$ python3 -q
>>> import numpy as np
>>> np.set_printoptions(precision=2, suppress=True, linewidth=160, floatmode="fixed")
>>> basis = np.sign(np.array([[3, 0, 0, 3], [2, 2, 3, 3], [2, 1, 3, 3], [3, 3, 2, 3]]))
>>> B = (np.tril(basis, -1) + np.eye(4)) @ (np.triu(basis, 1) + np.eye(4))
>>> evals = np.array([2, 0, 1, 2])
>>> m1 = np.rint(B * evals @ np.linalg.inv(B)) + 0
>>> m1
array([[ 2.00,  0.00,  0.00,  0.00],
       [ 2.00, -1.00,  0.00,  1.00],
       [ 2.00, -2.00,  0.00,  2.00],
       [ 2.00, -2.00, -2.00,  4.00]])
>>> round(float(np.linalg.eigvals(m1).sum().real), 2)
5.0
>>> np.round(np.poly(m1), 2) + 0
array([ 1.00, -5.00,  8.00, -4.00,  0.00])
>>> np.einsum("ii->", m1)
np.float64(5.0)
>>> round(np.linalg.det(m1.T), 2)
np.float64(0.0)
>>> round(float(np.abs(np.linalg.eigvals(m1)).max()), 2)
2.0
>>> np.round(np.sort(np.abs(np.linalg.eigvals(m1))), 2) + 0
array([0.00, 1.00, 2.00, 2.00])
>>> np.allclose(m1, m1.T)
False
>>> proj = np.triu(np.array([[-1, -2, 2, 3], [-2, 0, 2, 3], [-2, -2, -2, -1], [1, -3, 1, 2]]), 1) + np.eye(4)
>>> B = proj @ m1 @ np.linalg.inv(proj)
>>> np.round(np.poly(B), 2) + 0
array([ 1.00, -5.00,  8.00, -4.00,  0.00])
>>> proj @ m1 - m1 @ proj
array([[  6.00,  -4.00, -10.00,   8.00],
       [ 10.00,  -6.00,  -8.00,  13.00],
       [ -2.00,   6.00,   2.00,  -4.00],
       [  0.00,   4.00,   0.00,  -2.00]])
>>> [round(float(x), 2) for x in np.linalg.svd(m1, compute_uv=False)[:3]]
[6.59, 2.31, 1.12]
>>> np.argsort(-np.linalg.norm(m1, axis=0).round(6), kind="stable")[:3]
array([3, 0, 1])
>>> M = np.loadtxt("w.csv", delimiter=",")
>>> M
array([[-0.09,  0.66,  0.74],
       [ 0.55, -0.59,  0.59],
       [ 0.83,  0.46, -0.31]])
>>> # orthonormal columns
>>> O, vecs = np.linalg.qr(M[:, :2])[0], np.linalg.qr(M[:, 2:])[0]
>>> sv = np.linalg.svd(O.T @ vecs, compute_uv=False)
>>> round(float(np.linalg.norm(O @ O.T - vecs @ vecs.T, 2)), 2)
1.0
>>> (sv > 0.9).sum()
np.int64(0)
>>> np.degrees(np.arccos(sv.clip(0, 1)))
array([90.00])
>>> X = np.load("test16.npy")
>>> X
array([[ 2,  2,  0,  2,  2],
       [ 2,  1, -2,  0,  0],
       [-2,  0,  4,  2,  2]])
>>> f, g = X[0], X[2]
>>> f @ f
np.int64(16)
>>> f @ g
np.int64(4)
>>> pr = (f @ g) / (f @ f) * f
>>> np.outer(f, g)
array([[-4,  0,  8,  4,  4],
       [-4,  0,  8,  4,  4],
       [ 0,  0,  0,  0,  0],
       [-4,  0,  8,  4,  4],
       [-4,  0,  8,  4,  4]])
>>> np.linalg.matrix_rank(np.outer(f, g))
np.int64(1)
>>> g - pr
array([-2.50, -0.50,  4.00,  1.50,  1.50])
>>> W = np.array([[9, -6, -3, -4, 6, -9],
...     [9, 5, -7, -4, 9, -9],
...     [2, -3, -5, -9, 3, -4],
...     [-7, -5, 0, 6, -2, -6],
...     [5, -7, -4, -6, -5, -4]])
>>> coef = np.array([-2, -1, 2, -1, 2, 3])
>>> H = np.maximum(X @ W + coef, 0)
>>> (H > 0).astype(int)
array([[1, 0, 0, 0, 1, 0],
       [1, 0, 0, 1, 1, 0],
       [0, 0, 0, 0, 0, 0]])
>>> (H > 0).mean(axis=0)
array([0.67, 0.00, 0.00, 0.33, 0.67, 0.00])
>>> basis = np.array([[8, -9], [6, 5], [7, 7], [-9, -5], [-1, -1], [-4, 0]])
>>> (H @ basis).round(6).argmax(axis=1)
array([0, 0, 0])
>>> W @ basis
array([[  81, -118],
       [ 116,  -94],
       [  57,  -26],
       [-114,   10],
       [  45,  -73]])
>>> Uu, sv, Vt = np.linalg.svd(X)
>>> vecs = Vt[:(sv > 1e-8).sum()]
>>> rng = np.random.default_rng(395)
>>> x = X[1] + 2 * X[0] + rng.integers(2) * np.eye(5)[0]
>>> x
array([ 6.00,  5.00, -2.00,  4.00,  4.00])
>>> np.diag(vecs.T @ vecs)
array([0.48, 0.26, 0.59, 0.33, 0.33])
>>> np.allclose(vecs.T @ vecs @ x, x)
True
>>> np.linalg.lstsq(X[:-1].T, X[-1])[2]
np.int32(2)
>>> np.unique(X.round(6), axis=0).shape
(3, 5)
>>> np.round(X @ np.linalg.pinv(X) @ X, 2) + 0
array([[ 2.00,  2.00,  0.00,  2.00,  2.00],
       [ 2.00,  1.00, -2.00,  0.00,  0.00],
       [-2.00,  0.00,  4.00,  2.00,  2.00]])
>>> W0 = np.load("block3.npy")
>>> W0
array([[ 0, 14, 14, 19],
       [ 9,  0,  0,  0],
       [ 5,  2,  5,  0],
       [ 1, 10, 11, 11],
       [ 5,  2,  5,  0],
       [ 1, 10, 11, 11],
       [ 7,  0,  2,  0],
       [ 0, 18, 17, 27],
       [ 7,  0,  2,  0],
       [ 0, 14, 14, 19]])
>>> # row 4 repeats row 2
>>> proj = W0 @ np.linalg.solve(W0.T @ W0, W0.T)
>>> round(np.trace(proj), 2)
np.float64(4.0)
>>> np.diag(proj)
array([0.21, 0.94, 0.32, 0.34, 0.32, 0.34, 0.33, 0.64, 0.33, 0.21])
>>> proj
array([[ 0.21, -0.03,  0.01,  0.14,  0.01,  0.14, -0.01,  0.29, -0.01,  0.21],
       [-0.03,  0.94, -0.10,  0.09, -0.10,  0.09,  0.10, -0.03,  0.10, -0.03],
       [ 0.01, -0.10,  0.32,  0.13,  0.32,  0.13,  0.17, -0.12,  0.17,  0.01],
       [ 0.14,  0.09,  0.13,  0.34,  0.13,  0.34, -0.12, -0.06, -0.12,  0.14],
       [ 0.01, -0.10,  0.32,  0.13,  0.32,  0.13,  0.17, -0.12,  0.17,  0.01],
       [ 0.14,  0.09,  0.13,  0.34,  0.13,  0.34, -0.12, -0.06, -0.12,  0.14],
       [-0.01,  0.10,  0.17, -0.12,  0.17, -0.12,  0.33,  0.11,  0.33, -0.01],
       [ 0.29, -0.03, -0.12, -0.06, -0.12, -0.06,  0.11,  0.64,  0.11,  0.29],
       [-0.01,  0.10,  0.17, -0.12,  0.17, -0.12,  0.33,  0.11,  0.33, -0.01],
       [ 0.21, -0.03,  0.01,  0.14,  0.01,  0.14, -0.01,  0.29, -0.01,  0.21]])
>>> np.allclose(proj @ proj, proj)
True
>>> np.round(proj @ W0[:, 1], 2) + 0
array([14.00,  0.00,  2.00, 10.00,  2.00, 10.00,  0.00, 18.00,  0.00, 14.00])
>>> O, vecs = np.linalg.qr(W0[:, :1])[0], np.linalg.qr(W0[:, 1:])[0]
>>> sv = np.linalg.svd(O.T @ vecs, compute_uv=False)
>>> (sv > 0.9).sum()
np.int64(0)
>>> np.degrees(np.arccos(sv.clip(0, 1)))
array([37.62])
>>> sv
array([0.79])
